$ python -q
>>> import numpy as np
>>> np.set_printoptions(precision=2, suppress=True, linewidth=100)
>>> def rd(a):
...     return np.round(a, 2) + 0
... 
>>> W0 = np.load("mat.npy")
>>> print(W0)
[[1 0 0 0 0 0]
 [6 1 0 0 0 0]
 [2 6 1 0 0 0]
 [7 2 1 1 0 0]
 [0 2 4 4 1 0]
 [3 5 0 4 4 1]]
>>> x0 = np.array([2, 2, 2, 1, 0, 1])
>>> h = np.maximum(W0 @ x0, 0)
>>> W0.T @ h
array([332, 301, 103, 169, 100,  21])
>>> np.maximum(W0 @ x0, 0) - np.maximum(-W0 @ x0, 0)
array([ 2, 14, 18, 21, 16, 21])
>>> rd(np.linalg.norm(W0, 2) / np.linalg.norm(W0))
np.float64(0.8)
>>> np.linalg.matrix_rank(W0, rtol=0.1)
np.int64(4)
>>> [round(float(x), 2) for x in np.linalg.svd(W0, compute_uv=False)[:3]]
[12.39, 7.19, 4.36]
>>> print(np.linalg.cond(W0) > 100)
True
>>> W = np.array([[-2, -3, -2, 2, -2, -2],
...     [-3, -2, -2, -3, -3, 2],
...     [0, -3, 0, -1, -1, -2],
...     [-3, 0, 3, -1, 0, -2],
...     [-3, 0, -3, 0, 3, -3],
...     [1, -1, -2, 3, 1, 3]])
>>> c = np.array([-1, 2, 1, 1, 1, 2])
>>> act = np.maximum(W0 @ W + c, 0)
>>> (act > 0).astype(int)
array([[0, 0, 0, 1, 0, 0],
       [0, 0, 0, 1, 0, 0],
       [0, 0, 0, 0, 0, 1],
       [0, 0, 0, 1, 0, 0],
       [0, 0, 1, 0, 0, 0],
       [0, 0, 0, 0, 0, 0]])
>>> act
array([[ 0,  0,  0,  3,  0,  0],
       [ 0,  0,  0, 10,  0,  0],
       [ 0,  0,  0,  0,  0,  8],
       [ 0,  0,  0,  7,  0,  0],
       [ 0,  0,  6,  0,  0,  0],
       [ 0,  0,  0,  0,  0,  0]])
>>> W2 = np.array([[1, -1, -1],
...     [0, 1, -3],
...     [-1, 0, -3],
...     [3, 3, 2],
...     [3, -1, -2],
...     [2, 2, 0]])
>>> act @ W2
array([[  9,   9,   6],
       [ 30,  30,  20],
       [ 16,  16,   0],
       [ 21,  21,  14],
       [ -6,   0, -18],
       [  0,   0,   0]])
>>> feats = np.array([[0, 0, 8, 0, 0, 0, 0, 0, 0],
...     [0, 0, 0, 1, -4, 0, 3, 0, 0],
...     [0, 0, 2, 0, 7, 0, 0, 0, 0],
...     [0, 9, 0, -3, 0, -1, 0, 0, 1],
...     [0, 0, 0, -2, 0, 0, 0, 0, -3],
...     [1, 5, 0, 0, -9, 0, -4, 0, 0],
...     [5, 0, 7, 0, 0, -2, 0, 0, -1]])
>>> np.allclose(W0, W0.T)
False
>>> (W0 - W0.T) / 2
array([[ 0. , -3. , -1. , -3.5,  0. , -1.5],
       [ 3. ,  0. , -3. , -1. , -1. , -2.5],
       [ 1. ,  3. ,  0. , -0.5, -2. ,  0. ],
       [ 3.5,  1. ,  0.5,  0. , -2. , -2. ],
       [ 0. ,  1. ,  2. ,  2. ,  0. , -2. ],
       [ 1.5,  2.5,  0. ,  2. ,  2. ,  0. ]])
>>> print(W0 @ W0)
[[ 1  0  0  0  0  0]
 [12  1  0  0  0  0]
 [40 12  1  0  0  0]
 [28 10  2  1  0  0]
 [48 36 12  8  1  0]
 [64 26 20 24  8  1]]
